In [1]: import numpy as np

In [2]: np.set_printoptions(suppress=True, linewidth=160)

In [3]: feats = np.array([[2, 3, 3, 1, 3, 0],
   ...:     [0, 2, 3, 3, 0, 1],
   ...:     [1, 0, 3, 2, 2, 3],
   ...:     [3, 3, 3, 0, 0, 3],
   ...:     [3, 2, 3, 0, 2, 0],
   ...:     [0, 0, 3, 1, 2, 3]])

In [4]: print(feats)
[[2 3 3 1 3 0]
 [0 2 3 3 0 1]
 [1 0 3 2 2 3]
 [3 3 3 0 0 3]
 [3 2 3 0 2 0]
 [0 0 3 1 2 3]]

In [5]: M2 = np.inv(feats)
AttributeError: module 'numpy' has no attribute 'inv'


In [6]: M2 = np.linalg.inv(feats)

In [7]: print(round(float(np.linalg.slogdet(feats)[0]), 2))
-1.0

In [8]: print(round(np.linalg.det(feats) * np.linalg.det(M2), 2))
1.0

In [9]: print(np.allclose(M2, feats.T))
False

In [10]: print(round(np.linalg.cond(feats), 2))
15.56

In [11]: vec = np.array([0, 0, 1, 0, 2, 0])

In [12]: rhs = feats @ vec

In [13]: print(rhs)
[9 3 7 3 7 7]

In [14]: print(np.round(np.linalg.solve(feats, rhs), 2) + 0)
[0. 0. 1. 0. 2. 0.]

In [15]: print(np.round(np.linalg.solve(feats.T, feats[4]), 2) + 0)
[0. 0. 0. 0. 1. 0.]

In [16]: np.linalg.solve(feats, rhs[:-1])
ValueError: solve1: Input operand 1 has a mismatch in its core dimension 0, with gufunc signature (m,m),(m)->(m) (size 5 is different from 6)


In [17]: print(np.round(np.linalg.solve(feats, feats[:, 4]), 2) + 0)
[0. 0. 0. 0. 1. 0.]

In [18]: print(np.round(np.linalg.solve(feats, -1 * rhs), 2) + 0)
[ 0.  0. -1.  0. -2.  0.]

In [19]: print(np.round(np.linalg.solve(feats, rhs + feats[:, 1]), 2) + 0)
[0. 1. 1. 0. 2. 0.]

In [20]: rng = np.random.default_rng(193)

In [21]: lab = rng.permutation(6)

In [22]: M2 = feats[:, lab] * rng.choice([-1, 1], 6)

In [23]: print(M2)
[[-3 -3  0  1  2  3]
 [-3  0 -1  3  0  2]
 [-3 -2 -3  2  1  0]
 [-3  0 -3  0  3  3]
 [-3 -2  0  0  3  2]
 [-3 -2 -3  1  0  0]]

In [24]: Uu, _, Vt = np.linalg.svd(feats.T @ M2)

In [25]: print(np.round(np.linalg.lstsq(feats, M2)[0], 2) + 0)
[[ 0.  0.  0.  0.  1.  0.]
 [ 0.  0.  0.  0.  0.  1.]
 [-1.  0.  0.  0.  0.  0.]
 [ 0.  0.  0.  1.  0.  0.]
 [ 0. -1.  0.  0.  0.  0.]
 [ 0.  0. -1.  0.  0.  0.]]

In [26]: O, _ = np.linalg.qr(np.array([[0.6, 0.6, 0.4, -0.9, 1.4, 0.8],
    ...:     [2.1, 0.6, 1.4, 0.0, 1.0, 0.9],
    ...:     [0.4, 0.4, 1.0, -1.6, -0.6, -1.0],
    ...:     [-0.9, 0.3, -0.3, -0.7, 0.6, -0.1],
    ...:     [0.2, -0.6, 1.7, 0.0, 0.6, -0.6],
    ...:     [0.5, 0.0, 0.4, -0.4, -0.6, -0.5]]))

In [27]: w = np.array([0, 1, -2, -2, -2, 0])

In [28]: m1 = O @ np.diag(w) @ O.T

In [29]: print(m1.round(2) + 0)
[[-1.21  0.54  0.6   0.37 -0.85 -0.28]
 [ 0.54 -0.46  0.29 -0.31 -0.08  0.52]
 [ 0.6   0.29 -1.44  0.   -0.58 -0.55]
 [ 0.37 -0.31  0.   -0.45 -1.01  0.46]
 [-0.85 -0.08 -0.58 -1.01 -0.74  0.3 ]
 [-0.28  0.52 -0.55  0.46  0.3  -0.7 ]]

In [30]: # symmetric

In [31]: r0 = np.array([3, 1, 2])

In [32]: print(np.round(np.convolve(m1[2], r0), 2))
[ 1.79  1.48 -2.84 -0.84 -4.63 -2.23 -1.72 -1.11]

In [33]: Uu, s, Vt = np.linalg.svd(m1)

In [34]: evecs = Vt[:(s > 1e-8).sum()]

In [35]: vec = m1[1] + -1 * m1[0] + rng.integers(2) * np.eye(6)[1]

In [36]: print(vec.round(2))
[ 1.74 -1.   -0.3  -0.68  0.78  0.8 ]

In [37]: print(np.round(np.linalg.norm(vec - evecs.T @ evecs @ vec), 2))
0.0

In [38]: print(np.linalg.matrix_rank(np.vstack([m1, vec])))
4

In [39]: print(round(np.trace(np.linalg.pinv(m1) @ m1), 2))
4.0

In [40]: print(np.unique(m1.round(6), axis=0).shape)
(6, 6)

In [41]: print(np.abs(np.diag(np.linalg.qr(m1)[1])) > 1e-9)
[ True  True  True  True False False]

In [42]: print(np.round(m1 @ np.linalg.pinv(m1) @ m1, 2) + 0)
[[-1.21  0.54  0.6   0.37 -0.85 -0.28]
 [ 0.54 -0.46  0.29 -0.31 -0.08  0.52]
 [ 0.6   0.29 -1.44  0.   -0.58 -0.55]
 [ 0.37 -0.31  0.   -0.45 -1.01  0.46]
 [-0.85 -0.08 -0.58 -1.01 -0.74  0.3 ]
 [-0.28  0.52 -0.55  0.46  0.3  -0.7 ]]
